>>> import numpy as np
>>> import numpy.linalg as la
>>> np.set_printoptions(precision=1, suppress=True, linewidth=140, floatmode="fixed")
>>> feats = np.loadtxt("m.csv", delimiter=",")
>>> feats
array([[1.0, 0.2, 0.0, 0.0, 0.0, 0.0, 0.0, 0.0, 0.0, 0.0, 0.0],
       [0.2, 1.0, 0.2, 0.0, 0.0, 0.0, 0.0, 0.0, 0.0, 0.0, 0.0],
       [0.0, 0.2, 1.0, 0.2, 0.0, 0.0, 0.0, 0.0, 0.0, 0.0, 0.0],
       [0.0, 0.0, 0.2, 1.0, 0.2, 0.0, 0.0, 0.0, 0.0, 0.0, 0.0],
       [0.0, 0.0, 0.0, 0.2, 1.0, 0.2, 0.0, 0.0, 0.0, 0.0, 0.0],
       [0.0, 0.0, 0.0, 0.0, 0.2, 1.0, 0.2, 0.0, 0.0, 0.0, 0.0],
       [0.0, 0.0, 0.0, 0.0, 0.0, 0.2, 1.0, 0.2, 0.0, 0.0, 0.0],
       [0.0, 0.0, 0.0, 0.0, 0.0, 0.0, 0.2, 1.0, 0.2, 0.0, 0.0],
       [0.0, 0.0, 0.0, 0.0, 0.0, 0.0, 0.0, 0.2, 1.0, 0.2, 0.0],
       [0.0, 0.0, 0.0, 0.0, 0.0, 0.0, 0.0, 0.0, 0.2, 1.0, 0.2],
       [0.0, 0.0, 0.0, 0.0, 0.0, 0.0, 0.0, 0.0, 0.0, 0.2, 1.0]])
>>> B = la.inv(feats)
>>> np.round(la.slogdet(feats)[0], 1)
np.float64(1.0)
>>> np.round(la.inv(B), 1) + 0
array([[1.0, 0.2, 0.0, 0.0, 0.0, 0.0, 0.0, 0.0, 0.0, 0.0, 0.0],
       [0.2, 1.0, 0.2, 0.0, 0.0, 0.0, 0.0, 0.0, 0.0, 0.0, 0.0],
       [0.0, 0.2, 1.0, 0.2, 0.0, 0.0, 0.0, 0.0, 0.0, 0.0, 0.0],
       [0.0, 0.0, 0.2, 1.0, 0.2, 0.0, 0.0, 0.0, 0.0, 0.0, 0.0],
       [0.0, 0.0, 0.0, 0.2, 1.0, 0.2, 0.0, 0.0, 0.0, 0.0, 0.0],
       [0.0, 0.0, 0.0, 0.0, 0.2, 1.0, 0.2, 0.0, 0.0, 0.0, 0.0],
       [0.0, 0.0, 0.0, 0.0, 0.0, 0.2, 1.0, 0.2, 0.0, 0.0, 0.0],
       [0.0, 0.0, 0.0, 0.0, 0.0, 0.0, 0.2, 1.0, 0.2, 0.0, 0.0],
       [0.0, 0.0, 0.0, 0.0, 0.0, 0.0, 0.0, 0.2, 1.0, 0.2, 0.0],
       [0.0, 0.0, 0.0, 0.0, 0.0, 0.0, 0.0, 0.0, 0.2, 1.0, 0.2],
       [0.0, 0.0, 0.0, 0.0, 0.0, 0.0, 0.0, 0.0, 0.0, 0.2, 1.0]])
>>> np.round(la.det(feats) * B, 1) + 0
array([[ 0.7, -0.1,  0.0,  0.0,  0.0,  0.0,  0.0,  0.0,  0.0,  0.0,  0.0],
       [-0.1,  0.7, -0.1,  0.0,  0.0,  0.0,  0.0,  0.0,  0.0,  0.0,  0.0],
       [ 0.0, -0.1,  0.7, -0.1,  0.0,  0.0,  0.0,  0.0,  0.0,  0.0,  0.0],
       [ 0.0,  0.0, -0.1,  0.7, -0.1,  0.0,  0.0,  0.0,  0.0,  0.0,  0.0],
       [ 0.0,  0.0,  0.0, -0.1,  0.7, -0.1,  0.0,  0.0,  0.0,  0.0,  0.0],
       [ 0.0,  0.0,  0.0,  0.0, -0.1,  0.7, -0.1,  0.0,  0.0,  0.0,  0.0],
       [ 0.0,  0.0,  0.0,  0.0,  0.0, -0.1,  0.7, -0.1,  0.0,  0.0,  0.0],
       [ 0.0,  0.0,  0.0,  0.0,  0.0,  0.0, -0.1,  0.7, -0.1,  0.0,  0.0],
       [ 0.0,  0.0,  0.0,  0.0,  0.0,  0.0,  0.0, -0.1,  0.7, -0.1,  0.0],
       [ 0.0,  0.0,  0.0,  0.0,  0.0,  0.0,  0.0,  0.0, -0.1,  0.7, -0.1],
       [ 0.0,  0.0,  0.0,  0.0,  0.0,  0.0,  0.0,  0.0,  0.0, -0.1,  0.7]])
>>> print(B.round(1) + 0)
[[ 1.0 -0.2  0.0  0.0  0.0  0.0  0.0  0.0  0.0  0.0  0.0]
 [-0.2  1.1 -0.2  0.0  0.0  0.0  0.0  0.0  0.0  0.0  0.0]
 [ 0.0 -0.2  1.1 -0.2  0.0  0.0  0.0  0.0  0.0  0.0  0.0]
 [ 0.0  0.0 -0.2  1.1 -0.2  0.0  0.0  0.0  0.0  0.0  0.0]
 [ 0.0  0.0  0.0 -0.2  1.1 -0.2  0.0  0.0  0.0  0.0  0.0]
 [ 0.0  0.0  0.0  0.0 -0.2  1.1 -0.2  0.0  0.0  0.0  0.0]
 [ 0.0  0.0  0.0  0.0  0.0 -0.2  1.1 -0.2  0.0  0.0  0.0]
 [ 0.0  0.0  0.0  0.0  0.0  0.0 -0.2  1.1 -0.2  0.0  0.0]
 [ 0.0  0.0  0.0  0.0  0.0  0.0  0.0 -0.2  1.1 -0.2  0.0]
 [ 0.0  0.0  0.0  0.0  0.0  0.0  0.0  0.0 -0.2  1.1 -0.2]
 [ 0.0  0.0  0.0  0.0  0.0  0.0  0.0  0.0  0.0 -0.2  1.0]]
>>> B = feats / la.norm(feats, axis=1, keepdims=True)
>>> C2 = B @ B.T
>>> (C2 - 2 * np.eye(11)).round(6).argmax(axis=1)
array([ 1,  0,  1,  2,  3,  4,  5,  6,  7, 10,  9])
>>> print(la.norm(B, axis=1))
[1.0 1.0 1.0 1.0 1.0 1.0 1.0 1.0 1.0 1.0 1.0]
>>> f = np.array([0, 3, 4])
>>> print(np.array([np.convolve(row, f, "same") for row in feats]))
[[3.0 4.6 0.8 0.0 0.0 0.0 0.0 0.0 0.0 0.0 0.0]
 [0.6 3.8 4.6 0.8 0.0 0.0 0.0 0.0 0.0 0.0 0.0]
 [0.0 0.6 3.8 4.6 0.8 0.0 0.0 0.0 0.0 0.0 0.0]
 [0.0 0.0 0.6 3.8 4.6 0.8 0.0 0.0 0.0 0.0 0.0]
 [0.0 0.0 0.0 0.6 3.8 4.6 0.8 0.0 0.0 0.0 0.0]
 [0.0 0.0 0.0 0.0 0.6 3.8 4.6 0.8 0.0 0.0 0.0]
 [0.0 0.0 0.0 0.0 0.0 0.6 3.8 4.6 0.8 0.0 0.0]
 [0.0 0.0 0.0 0.0 0.0 0.0 0.6 3.8 4.6 0.8 0.0]
 [0.0 0.0 0.0 0.0 0.0 0.0 0.0 0.6 3.8 4.6 0.8]
 [0.0 0.0 0.0 0.0 0.0 0.0 0.0 0.0 0.6 3.8 4.6]
 [0.0 0.0 0.0 0.0 0.0 0.0 0.0 0.0 0.0 0.6 3.8]]
>>> rng = np.random.default_rng(486)
>>> z = rng.permutation(11)
>>> B = feats[:, z] * rng.choice([-1, 1], 11)
>>> B
array([[ 0.0,  0.0,  0.0,  0.0,  0.0, -0.2, -0.0,  0.0,  0.0, -1.0,  0.0],
       [ 0.0,  0.0,  0.2,  0.0,  0.0, -1.0, -0.0,  0.0,  0.0, -0.2,  0.0],
       [ 0.0,  0.0,  1.0,  0.0,  0.0, -0.2, -0.0,  0.2,  0.0, -0.0,  0.0],
       [ 0.0,  0.0,  0.2,  0.0,  0.0, -0.0, -0.0,  1.0,  0.2, -0.0,  0.0],
       [ 0.0,  0.2,  0.0,  0.0,  0.0, -0.0, -0.0,  0.2,  1.0, -0.0,  0.0],
       [ 0.2,  1.0,  0.0,  0.0,  0.0, -0.0, -0.0,  0.0,  0.2, -0.0,  0.0],
       [ 1.0,  0.2,  0.0,  0.0,  0.0, -0.0, -0.2,  0.0,  0.0, -0.0,  0.0],
       [ 0.2,  0.0,  0.0,  0.2,  0.0, -0.0, -1.0,  0.0,  0.0, -0.0,  0.0],
       [ 0.0,  0.0,  0.0,  1.0,  0.2, -0.0, -0.2,  0.0,  0.0, -0.0,  0.0],
       [ 0.0,  0.0,  0.0,  0.2,  1.0, -0.0, -0.0,  0.0,  0.0, -0.0,  0.2],
       [ 0.0,  0.0,  0.0,  0.0,  0.2, -0.0, -0.0,  0.0,  0.0, -0.0,  1.0]])
>>> left, _, VT = la.svd(feats.T @ B)
>>> np.round(left @ VT, 1) + 0
array([[ 0.0,  0.0,  0.0,  0.0,  0.0,  0.0,  0.0,  0.0,  0.0, -1.0,  0.0],
       [ 0.0,  0.0,  0.0,  0.0,  0.0, -1.0,  0.0,  0.0,  0.0,  0.0,  0.0],
       [ 0.0,  0.0,  1.0,  0.0,  0.0,  0.0,  0.0,  0.0,  0.0,  0.0,  0.0],
       [ 0.0,  0.0,  0.0,  0.0,  0.0,  0.0,  0.0,  1.0,  0.0,  0.0,  0.0],
       [ 0.0,  0.0,  0.0,  0.0,  0.0,  0.0,  0.0,  0.0,  1.0,  0.0,  0.0],
       [ 0.0,  1.0,  0.0,  0.0,  0.0,  0.0,  0.0,  0.0,  0.0,  0.0,  0.0],
       [ 1.0,  0.0,  0.0,  0.0,  0.0,  0.0,  0.0,  0.0,  0.0,  0.0,  0.0],
       [ 0.0,  0.0,  0.0,  0.0,  0.0,  0.0, -1.0,  0.0,  0.0,  0.0,  0.0],
       [ 0.0,  0.0,  0.0,  1.0,  0.0,  0.0,  0.0,  0.0,  0.0,  0.0,  0.0],
       [ 0.0,  0.0,  0.0,  0.0,  1.0,  0.0,  0.0,  0.0,  0.0,  0.0,  0.0],
       [ 0.0,  0.0,  0.0,  0.0,  0.0,  0.0,  0.0,  0.0,  0.0,  0.0,  1.0]])
>>> np.round(la.lstsq(feats, B)[0], 1) + 0
array([[ 0.0,  0.0,  0.0,  0.0,  0.0,  0.0,  0.0,  0.0,  0.0, -1.0,  0.0],
       [ 0.0,  0.0,  0.0,  0.0,  0.0, -1.0,  0.0,  0.0,  0.0,  0.0,  0.0],
       [ 0.0,  0.0,  1.0,  0.0,  0.0,  0.0,  0.0,  0.0,  0.0,  0.0,  0.0],
       [ 0.0,  0.0,  0.0,  0.0,  0.0,  0.0,  0.0,  1.0,  0.0,  0.0,  0.0],
       [ 0.0,  0.0,  0.0,  0.0,  0.0,  0.0,  0.0,  0.0,  1.0,  0.0,  0.0],
       [ 0.0,  1.0,  0.0,  0.0,  0.0,  0.0,  0.0,  0.0,  0.0,  0.0,  0.0],
       [ 1.0,  0.0,  0.0,  0.0,  0.0,  0.0,  0.0,  0.0,  0.0,  0.0,  0.0],
       [ 0.0,  0.0,  0.0,  0.0,  0.0,  0.0, -1.0,  0.0,  0.0,  0.0,  0.0],
       [ 0.0,  0.0,  0.0,  1.0,  0.0,  0.0,  0.0,  0.0,  0.0,  0.0,  0.0],
       [ 0.0,  0.0,  0.0,  0.0,  1.0,  0.0,  0.0,  0.0,  0.0,  0.0,  0.0],
       [ 0.0,  0.0,  0.0,  0.0,  0.0,  0.0,  0.0,  0.0,  0.0,  0.0,  1.0]])
>>> T = np.stack([feats, 5 * feats, feats[::-1]])
>>> la.matrix_rank(T)
array([11, 11, 11])
>>> print((T @ feats.T).shape)
(3, 11, 11)
>>> T.sum(axis=0)
array([[6.0, 1.2, 0.0, 0.0, 0.0, 0.0, 0.0, 0.0, 0.0, 0.2, 1.0],
       [1.2, 6.0, 1.2, 0.0, 0.0, 0.0, 0.0, 0.0, 0.2, 1.0, 0.2],
       [0.0, 1.2, 6.0, 1.2, 0.0, 0.0, 0.0, 0.2, 1.0, 0.2, 0.0],
       [0.0, 0.0, 1.2, 6.0, 1.2, 0.0, 0.2, 1.0, 0.2, 0.0, 0.0],
       [0.0, 0.0, 0.0, 1.2, 6.0, 1.4, 1.0, 0.2, 0.0, 0.0, 0.0],
       [0.0, 0.0, 0.0, 0.0, 1.4, 7.0, 1.4, 0.0, 0.0, 0.0, 0.0],
       [0.0, 0.0, 0.0, 0.2, 1.0, 1.4, 6.0, 1.2, 0.0, 0.0, 0.0],
       [0.0, 0.0, 0.2, 1.0, 0.2, 0.0, 1.2, 6.0, 1.2, 0.0, 0.0],
       [0.0, 0.2, 1.0, 0.2, 0.0, 0.0, 0.0, 1.2, 6.0, 1.2, 0.0],
       [0.2, 1.0, 0.2, 0.0, 0.0, 0.0, 0.0, 0.0, 1.2, 6.0, 1.2],
       [1.0, 0.2, 0.0, 0.0, 0.0, 0.0, 0.0, 0.0, 0.0, 1.2, 6.0]])
>>> T.shape
(3, 11, 11)
>>> print(la.matrix_rank(T.reshape(3, -1)))
2
>>> J = np.load("dump.npy")
>>> J
array([[ 81, -27,  45,  63,   9, -63, -27,  63,  -9,  18,  18,  54,  72],
       [-27,  34,  25,  -6,  22,  16, -21,  14,   8,  19, -46,  27, -64],
       [ 45,  25,  89,  59,  45, -43, -63,  91,   3,  50, -54, 102, -24],
       [ 63,  -6,  59,  58,  22, -52, -39,  70,  -4,  29, -10,  69,  32],
       [  9,  22,  45,  22,  26, -12, -33,  42,   4,  27, -38,  51, -32],
       [-63,  16, -43, -52, -12,  50,  27, -56,   6, -19,  -6, -51, -48],
       [-27, -21, -63, -39, -33,  27,  45, -63,  -3, -36,  42, -72,  24],
       [ 63,  14,  91,  70,  42, -56, -63,  98,   0,  49, -42, 105,   0],
       [ -9,   8,   3,  -4,   4,   6,  -3,   0,   2,   3, -10,   3, -16],
       [ 18,  19,  50,  29,  27, -19, -36,  49,   3,  29, -36,  57, -24],
       [ 18, -46, -54, -10, -38,  -6,  42, -42, -10, -36,  68, -60,  80],
       [ 54,  27, 102,  69,  51, -51, -72, 105,   3,  57, -60, 117, -24],
       [ 72, -64, -24,  32, -32, -48,  24,   0, -16, -24,  80, -24, 128]])
>>> T = np.stack([J, 3 * J, J[::-1]])
>>> np.round(la.det(T), 1) + 0
array([0.0, 0.0, 0.0])
>>> (T @ J.T).shape
(3, 13, 13)
>>> la.norm(T, axis=(1, 2))
array([ 604.7, 1814.0,  604.7])
>>> print(np.round(la.det(J), 1))
-0.0
>>> np.allclose(J @ J.T, J.T @ J)
True
>>> print(np.round(np.abs(la.eigvals(J)).max(), 1))
525.0
>>> print(np.round(np.sort(np.abs(la.eigvals(J))), 1) + 0)
[  0.0   0.0   0.0   0.0   0.0   0.0   0.0   0.0   0.0   0.0   0.0 300.0 525.0]
>>> print(np.allclose(J, J.T))
True
>>> K = np.load("data.npy")
>>> K
array([[ 4.0,  4.0, -2.0,  1.0],
       [ 1.0,  1.0,  2.0, -1.0],
       [ 0.0, -6.0,  8.0, -3.0],
       [ 0.0, -6.0,  6.0, -1.0]])
>>> vec = np.array([-3, -4, -5, 0])
>>> rhs = K @ vec
>>> b, lr = np.zeros(4), 1 / la.norm(K, 2) ** 2
>>> for i in range(200):
...     b -= lr * K.T @ (K @ b - rhs)
...     if i % 50 == 0: print(i, round(la.norm(K @ b - rhs), 1))
... 
0 25.2
50 2.0
100 1.4
150 1.2
>>> print(round(float(la.cond(K)), 1))
30.5
>>> f = np.array([0, 5, 0, 0])
>>> B = K + np.outer(f, np.eye(4)[3])
>>> B
array([[ 4.0,  4.0, -2.0,  1.0],
       [ 1.0,  1.0,  2.0,  4.0],
       [ 0.0, -6.0,  8.0, -3.0],
       [ 0.0, -6.0,  6.0, -1.0]])
>>> la.matrix_rank(B - K)
np.int64(1)
>>> la.matrix_rank(la.inv(B) - la.inv(K), tol=1e-8)
np.int64(1)
>>> Q, V = la.qr(B[:, :1])[0], la.qr(B[:, 1:])[0]
>>> sv = la.svd(Q.T @ V, compute_uv=False)
>>> np.degrees(np.arccos(sv.clip(0, 1)))
array([33.7])
>>> (sv > 0.9).sum()
np.int64(0)
>>> F = np.array([[2, 0, 0, 0, 1, 1, 1, 1],
...     [0, 1, 3, 3, 0, 0, 0, 0],
...     [0, 1, 3, 3, 0, 0, 0, 0],
...     [0, 1, 0, 0, 0, 0, 0, 0],
...     [2, 0, 0, 0, 2, 2, 2, 3],
...     [0, 0, 0, 0, 3, 3, 0, 2],
...     [3, 0, 0, 0, 2, 2, 1, 0],
...     [2, 0, 0, 0, 0, 1, 1, 3]])
>>> print(F)
[[2 0 0 0 1 1 1 1]
 [0 1 3 3 0 0 0 0]
 [0 1 3 3 0 0 0 0]
 [0 1 0 0 0 0 0 0]
 [2 0 0 0 2 2 2 3]
 [0 0 0 0 3 3 0 2]
 [3 0 0 0 2 2 1 0]
 [2 0 0 0 0 1 1 3]]
>>> F.mean(axis=0)
array([1.1, 0.4, 0.8, 0.8, 1.0, 1.1, 0.6, 1.1])
>>> print(np.unravel_index(np.abs(F).argmax(), F.shape))
(np.int64(1), np.int64(2))
>>> print(F - F[0])
[[ 0  0  0  0  0  0  0  0]
 [-2  1  3  3 -1 -1 -1 -1]
 [-2  1  3  3 -1 -1 -1 -1]
 [-2  1  0  0 -1 -1 -1 -1]
 [ 0  0  0  0  1  1  1  2]
 [-2  0  0  0  2  2 -1  1]
 [ 1  0  0  0  1  1  0 -1]
 [ 0  0  0  0 -1  0  0  2]]
>>> F.sum(axis=0)
array([9, 3, 6, 6, 8, 9, 5, 9])
>>> np.count_nonzero(F)
np.int64(28)
>>> A = np.loadtxt("w.csv", delimiter=",")
>>> A
array([[  5.0,   6.0,   7.0,   8.0,   9.0,  10.0,  11.0,  12.0,  13.0,  14.0,  15.0,  16.0,  17.0],
       [ 18.0,  19.0,  20.0,  21.0,  22.0,  23.0,  24.0,  25.0,  26.0,  27.0,  28.0,  29.0,  30.0],
       [ 31.0,  32.0,  33.0,  34.0,  35.0,  36.0,  37.0,  38.0,  39.0,  40.0,  41.0,  42.0,  43.0],
       [ 44.0,  45.0,  46.0,  47.0,  48.0,  49.0,  50.0,  51.0,  52.0,  53.0,  54.0,  55.0,  56.0],
       [ 57.0,  58.0,  59.0,  60.0,  61.0,  62.0,  63.0,  64.0,  65.0,  66.0,  67.0,  68.0,  69.0],
       [ 70.0,  71.0,  72.0,  73.0,  74.0,  75.0,  76.0,  77.0,  78.0,  79.0,  80.0,  81.0,  82.0],
       [ 83.0,  84.0,  85.0,  86.0,  87.0,  88.0,  89.0,  90.0,  91.0,  92.0,  93.0,  94.0,  95.0],
       [ 96.0,  97.0,  98.0,  99.0, 100.0, 101.0, 102.0, 103.0, 104.0, 105.0, 106.0, 107.0, 108.0],
       [109.0, 110.0, 111.0, 112.0, 113.0, 114.0, 115.0, 116.0, 117.0, 118.0, 119.0, 120.0, 121.0],
       [122.0, 123.0, 124.0, 125.0, 126.0, 127.0, 128.0, 129.0, 130.0, 131.0, 132.0, 133.0, 134.0],
       [135.0, 136.0, 137.0, 138.0, 139.0, 140.0, 141.0, 142.0, 143.0, 144.0, 145.0, 146.0, 147.0]])
>>> w1 = np.array([[-5, 6, 1, -6, -8],
...     [6, 3, 2, -5, 6],
...     [9, -3, 9, -2, -2],
...     [-7, -6, -5, -8, 1],
...     [-5, -5, 4, 7, 3],
...     [9, -7, 6, -1, 6],
...     [7, -9, 1, 8, -5],
...     [-4, -1, 5, -3, -9],
...     [-3, -3, -2, -1, -4],
...     [6, -6, 4, 2, 4],
...     [-2, -1, 6, 7, 1],
...     [6, -6, 3, 8, -4],
...     [-2, 9, -5, 8, 6]])
>>> b = np.array([0, 0, -1, -1, 0])
>>> H = np.maximum(A @ w1 + b, 0)
>>> H
array([[ 169.0,    0.0,  289.0,  350.0,    0.0],
       [ 364.0,    0.0,  666.0,  532.0,    0.0],
       [ 559.0,    0.0, 1043.0,  714.0,    0.0],
       [ 754.0,    0.0, 1420.0,  896.0,    0.0],
       [ 949.0,    0.0, 1797.0, 1078.0,    0.0],
       [1144.0,    0.0, 2174.0, 1260.0,    0.0],
       [1339.0,    0.0, 2551.0, 1442.0,    0.0],
       [1534.0,    0.0, 2928.0, 1624.0,    0.0],
       [1729.0,    0.0, 3305.0, 1806.0,    0.0],
       [1924.0,    0.0, 3682.0, 1988.0,    0.0],
       [2119.0,    0.0, 4059.0, 2170.0,    0.0]])
>>> basis = np.array([[-3, 3], [3, -3], [1, -3], [2, 2], [-2, 1]])
>>> w1 @ basis
array([[ 38, -56],
       [-29,  -1],
       [-27,   3],
       [-20,  -3],
       [ 12,   5],
       [-56,  34],
       [-21,  56],
       [ 26, -39],
       [  4,   0],
       [-36,  32],
       [ 21,  -6],
       [ -9,  39],
       [ 32,   4]])
>>> H @ basis
array([[  482.0,   340.0],
       [  638.0,   158.0],
       [  794.0,   -24.0],
       [  950.0,  -206.0],
       [ 1106.0,  -388.0],
       [ 1262.0,  -570.0],
       [ 1418.0,  -752.0],
       [ 1574.0,  -934.0],
       [ 1730.0, -1116.0],
       [ 1886.0, -1298.0],
       [ 2042.0, -1480.0]])
